$ python3 -q
>>> import numpy as np
>>> import numpy.linalg as la
>>> np.set_printoptions(precision=1, suppress=True, linewidth=100, sign=" ")
>>> def tidy(a):
...     return np.round(a, 1) + 0
... 
>>> rng = np.random.default_rng(5501)
>>> m1 = np.eye(4, dtype=int)[rng.permutation(4)] * np.array([2, 7, -9, -1])
>>> m1
array([[ 0,  0, -9,  0],
       [ 0,  7,  0,  0],
       [ 0,  0,  0, -1],
       [ 2,  0,  0,  0]])
>>> # 2 groups of indices that never mix
>>> labels = rng.permutation(4)
>>> labels
array([ 2,  3,  0,  1])
>>> M2 = m1[labels][:, labels]
>>> tidy(la.det(M2)), tidy(la.det(m1[labels]))
(np.float64(126.0), np.float64(126.0))
>>> np.trace(M2)
np.int64(7)
>>> F = np.loadtxt("out16.csv", delimiter=",")
>>> F
array([[  3.,   3.,   3.,   3.,   3.,   3.,   3.,   3.,   3.],
       [  3.,   6.,   6.,   6.,   6.,   6.,   6.,   6.,   6.],
       [  3.,   6.,   9.,   9.,   9.,   9.,   9.,   9.,   9.],
       [  3.,   6.,   9.,  12.,  12.,  12.,  12.,  12.,  12.],
       [  3.,   6.,   9.,  12.,  15.,  15.,  15.,  15.,  15.],
       [  3.,   6.,   9.,  12.,  15.,  18.,  18.,  18.,  18.],
       [  3.,   6.,   9.,  12.,  15.,  18.,  21.,  21.,  21.],
       [  3.,   6.,   9.,  12.,  15.,  18.,  21.,  24.,  24.],
       [  3.,   6.,   9.,  12.,  15.,  18.,  21.,  24.,  27.]])
>>> # equal to its transpose
>>> w, vecs = la.eigh(F)
>>> tidy(vecs.T @ vecs)
array([[ 1.,  0.,  0.,  0.,  0.,  0.,  0.,  0.,  0.],
       [ 0.,  1.,  0.,  0.,  0.,  0.,  0.,  0.,  0.],
       [ 0.,  0.,  1.,  0.,  0.,  0.,  0.,  0.,  0.],
       [ 0.,  0.,  0.,  1.,  0.,  0.,  0.,  0.,  0.],
       [ 0.,  0.,  0.,  0.,  1.,  0.,  0.,  0.,  0.],
       [ 0.,  0.,  0.,  0.,  0.,  1.,  0.,  0.,  0.],
       [ 0.,  0.,  0.,  0.,  0.,  0.,  1.,  0.,  0.],
       [ 0.,  0.,  0.,  0.,  0.,  0.,  0.,  1.,  0.],
       [ 0.,  0.,  0.,  0.,  0.,  0.,  0.,  0.,  1.]])
>>> M2 = la.invert(F)
Traceback (most recent call last):
  File "<python-input-18>", line 1, in <module>
    M2 = la.invert(F)
         ^^^^^^^^^
AttributeError: module 'numpy.linalg' has no attribute 'invert'
>>> M2 = la.inv(F)
>>> np.allclose(M2, F.T)
False
>>> tidy(la.slogdet(F)[0])
np.float64(1.0)
>>> (np.abs(M2) > 1e-9).astype(int)
array([[ 1,  1,  0,  0,  0,  0,  0,  0,  0],
       [ 1,  1,  1,  0,  0,  0,  0,  0,  0],
       [ 0,  1,  1,  1,  0,  0,  0,  0,  0],
       [ 0,  0,  1,  1,  1,  0,  0,  0,  0],
       [ 0,  0,  0,  1,  1,  1,  0,  0,  0],
       [ 0,  0,  0,  0,  1,  1,  1,  0,  0],
       [ 0,  0,  0,  0,  0,  1,  1,  1,  0],
       [ 0,  0,  0,  0,  0,  0,  1,  1,  1],
       [ 0,  0,  0,  0,  0,  0,  0,  1,  1]])
>>> K = np.load("data.npy")
>>> K
array([[  1,  -2,   4,  -8],
       [  1,  -1,   1,  -1],
       [  1,   0,   0,   0],
       [  1,   1,   1,   1],
       [  1,   2,   4,   8],
       [  1,   3,   9,  27],
       [  1,   4,  16,  64],
       [  1,   5,  25, 125],
       [  1,   6,  36, 216],
       [  1,   7,  49, 343],
       [  1,   8,  64, 512]])
>>> # column 3 dominates
>>> x = np.array([-5, 4, 4, 0])
>>> rhs = K @ x
>>> try:
...     la.solve(K, rhs)
... except la.LinAlgError as e:
...     print(e)
... 
Last 2 dimensions of the array must be square
>>> tidy(la.pinv(K) @ K)
array([[ 1.,  0.,  0.,  0.],
       [ 0.,  1.,  0.,  0.],
       [ 0.,  0.,  1.,  0.],
       [ 0.,  0.,  0.,  1.]])
>>> rhs = rhs + 0.1 * rng.normal(size=11)
>>> tidy(rhs)
array([  2.9,  -5.1,  -5. ,   3. ,  19. ,  43. ,  75.1, 115.1, 163.2, 219.1, 282.9])
>>> c, *_ = la.lstsq(K, rhs)
>>> [round(float(la.norm(la.solve(K.T @ K + lam * np.eye(4), K.T @ rhs))), 2) for lam in (0, 1, 10, 100)]
[7.62, 6.75, 4.88, 3.29]
>>> tidy(c)
array([-5.1,  4. ,  4. ,  0. ])
>>> P = K @ la.solve(K.T @ K, K.T)
>>> tidy(np.trace(P))
np.float64(4.0)
>>> tidy(P @ K[:, 2])
array([  4.,   1.,   0.,   1.,   4.,   9.,  16.,  25.,  36.,  49.,  64.])
>>> M2 = la.inv(m1)
>>> tidy(la.slogdet(m1)[0])
np.float64(1.0)
>>> m1 @ M2
array([[ 1.,  0.,  0.,  0.],
       [ 0.,  1.,  0.,  0.],
       [ 0.,  0.,  1.,  0.],
       [ 0.,  0.,  0.,  1.]])
>>> tidy(la.inv(M2))
array([[ 0.,  0., -9.,  0.],
       [ 0.,  7.,  0.,  0.],
       [ 0.,  0.,  0., -1.],
       [ 2.,  0.,  0.,  0.]])
>>> (np.abs(M2) > 1e-9).astype(int)
array([[ 0,  0,  0,  1],
       [ 0,  1,  0,  0],
       [ 1,  0,  0,  0],
       [ 0,  0,  1,  0]])
>>> M = np.loadtxt("w.csv", delimiter=",")
>>> tidy(M)
array([[ 1.1, -0.2,  1.8,  2.1, -0.2,  0.3,  0.4],
       [-0.9,  1.9,  0.2, -0.9,  1. , -0.5,  1.7],
       [ 0.5, -1.7,  0.3,  0.3, -2.1,  0.5,  1. ],
       [-1.4, -0.8, -0.1,  0.4, -0.9, -0.7,  2.2],
       [-0.5,  0.2,  2.4,  0.4, -0.2, -1.6,  0.6],
       [ 1.2, -1.4,  1.1,  1. , -1.4, -0.2,  1.1],
       [ 1. ,  2.5, -0.4,  0.5,  0.5,  1.1, -0.3],
       [-1.2,  0.1, -1.7, -0.8,  1.7,  1. , -0.5],
       [-0.5, -1.5,  1.2, -1.5,  0. , -1.7,  0.4],
       [-0.1, -2.9,  0.5, -0.1,  0.3,  0.2, -0.4],
       [-0.8,  1.5, -1.1,  1.5, -1.4, -0.7,  0.5],
       [-0.5, -0.2,  2.3, -0.7,  1.1,  0.7,  1.2],
       [-1.2,  0.6, -0.2,  0.7, -0.1,  0.3,  2.6],
       [-1.3,  0.6, -1.2, -1.2,  1.6, -0.4, -1.2],
       [ 2.2,  0.9, -0.5,  0.9,  0.7,  1.3, -0.2],
       [-0.8,  0.1, -1.4, -0.9, -0.9, -0.2,  2.2],
       [ 1.5,  0.2,  1.9, -1.4,  0.1,  0.2, -1.1],
       [-1.2,  0.5,  1. ,  0.9, -0.5, -2.2,  0.8],
       [-1.3,  0.4,  0.2,  1.4,  0.1,  1.3,  1.9],
       [ 1.9, -1.7, -0.9, -1. , -0.7,  0.3,  0.1],
       [ 1.4,  0.6,  0.2, -0.4,  0. ,  2.2, -1.4],
       [ 0.4,  1.2,  0.8, -1. ,  0.7, -2. ,  1.1],
       [-1.4, -1.3,  0.4,  0.2, -2. , -0.2, -1. ],
       [-0.4,  0.7,  0.7,  0.2,  1.9, -0.7,  1.9],
       [-0.6, -0.3,  0.6, -1.1,  2.2,  0.3,  1.5],
       [ 1.8,  1. ,  1.9,  0.7, -0.1, -0.3,  0.9],
       [-1.3, -0.2, -0.5,  1.6,  1.8, -0.8,  0.6],
       [-2.4,  0.5,  0.1, -0.9,  0.7,  0.4, -1.4],
       [-0.3,  0. , -0.1, -0.5,  2.7, -0.1, -1.2],
       [-0.3,  0.3,  2.2,  1.2,  0.4, -1.5, -0.6],
       [ 2.3, -0.6,  1.7, -0.3,  0. ,  0.5, -0.1],
       [-1. ,  1.7, -0.8, -0.9, -1.7, -0.1,  0.9],
       [ 0.4,  0.1,  0.5,  0.9,  0.1, -0.6,  2.7],
       [-2.2, -0.7,  0.7, -1.3, -0.4, -0.5, -0.9],
       [ 1.2,  1.2,  1.7,  1.1, -0.4,  1.3, -0.4],
       [ 0.2,  1.9, -0.9,  0.1,  1.9, -0.5, -0.8],
       [-1.1, -0.9, -2.2, -0.6,  0.8, -0.9,  0.5],
       [-1.7, -1.6,  0.1, -1.1, -0.6,  1.2, -0.7],
       [ 0.4, -1.1, -0.2,  0.3,  0.2,  2.4,  1.3],
       [ 1.8,  0.2,  0.4,  0.5, -1.1,  2. ,  0.1],
       [-1.1,  0.2, -2.6, -0.2, -0.9, -0.3,  0.1]])
>>> Xs = (M - M.mean(axis=0)) / M.std(axis=0)
>>> np.argwhere(np.abs(Xs) > 2)
array([[  0,   3],
       [  6,   1],
       [  9,   1],
       [ 17,   5],
       [ 20,   5],
       [ 28,   4],
       [ 32,   6],
       [ 36,   2],
       [ 38,   5],
       [ 40,   2]])
>>> c = la.lstsq(np.delete(Xs, 4, axis=1), Xs[:, 4])[0]
>>> tidy(1 - np.var(Xs[:, 4] - np.delete(Xs, 4, axis=1) @ c))
np.float64(0.1)
